% python3 -q
>>> import numpy as np
>>> import numpy.linalg as la
>>> np.set_printoptions(suppress=True, linewidth=100)
>>> F = np.load("dump.npy")
>>> F.round(2)
array([[1.  , 0.  , 0.  , 0.  , 0.  ],
       [0.  , 0.5 , 0.5 , 0.  , 0.  ],
       [0.33, 0.  , 0.33, 0.  , 0.33],
       [0.  , 0.  , 0.  , 1.  , 0.  ],
       [0.  , 0.33, 0.33, 0.  , 0.33]])
>>> # row-stochastic, so 1 is an eigenvalue
>>> Q, R = la.qr(F)
>>> np.round(Q @ R, 2) + 0
array([[1.  , 0.  , 0.  , 0.  , 0.  ],
       [0.  , 0.5 , 0.5 , 0.  , 0.  ],
       [0.33, 0.  , 0.33, 0.  , 0.33],
       [0.  , 0.  , 0.  , 1.  , 0.  ],
       [0.  , 0.33, 0.33, 0.  , 0.33]])
>>> np.round(abs(R[0, 0]), 2), np.round(la.norm(F[:, 0]), 2)
(np.float64(1.05), np.float64(1.05))
>>> round(np.trace(Q @ Q.T), 2)
np.float64(5.0)
>>> Q.round(2) + 0
array([[-0.95,  0.  ,  0.32,  0.  ,  0.  ],
       [ 0.  , -0.83,  0.  ,  0.  , -0.55],
       [-0.32,  0.  , -0.95,  0.  ,  0.  ],
       [ 0.  ,  0.  ,  0.  ,  1.  ,  0.  ],
       [ 0.  , -0.55,  0.  ,  0.  ,  0.83]])
>>> np.allclose(R.T @ R, F.T @ F)
True
>>> other = la.inv(F)
>>> np.round(la.det(F) * other, 2)
array([[ 0.06,  0.  ,  0.  ,  0.  ,  0.  ],
       [ 0.06,  0.  , -0.17,  0.  ,  0.17],
       [-0.06,  0.11,  0.17,  0.  , -0.17],
       [ 0.  ,  0.  ,  0.  ,  0.06,  0.  ],
       [ 0.  , -0.11,  0.  ,  0.  ,  0.17]])
>>> round(float(la.slogdet(F)[0]), 2)
1.0
>>> np.round(F @ other, 2) + 0
array([[1., 0., 0., 0., 0.],
       [0., 1., 0., 0., 0.],
       [0., 0., 1., 0., 0.],
       [0., 0., 0., 1., 0.],
       [0., 0., 0., 0., 1.]])
>>> np.round(la.inv(other), 2) + 0
array([[1.  , 0.  , 0.  , 0.  , 0.  ],
       [0.  , 0.5 , 0.5 , 0.  , 0.  ],
       [0.33, 0.  , 0.33, 0.  , 0.33],
       [0.  , 0.  , 0.  , 1.  , 0.  ],
       [0.  , 0.33, 0.33, 0.  , 0.33]])
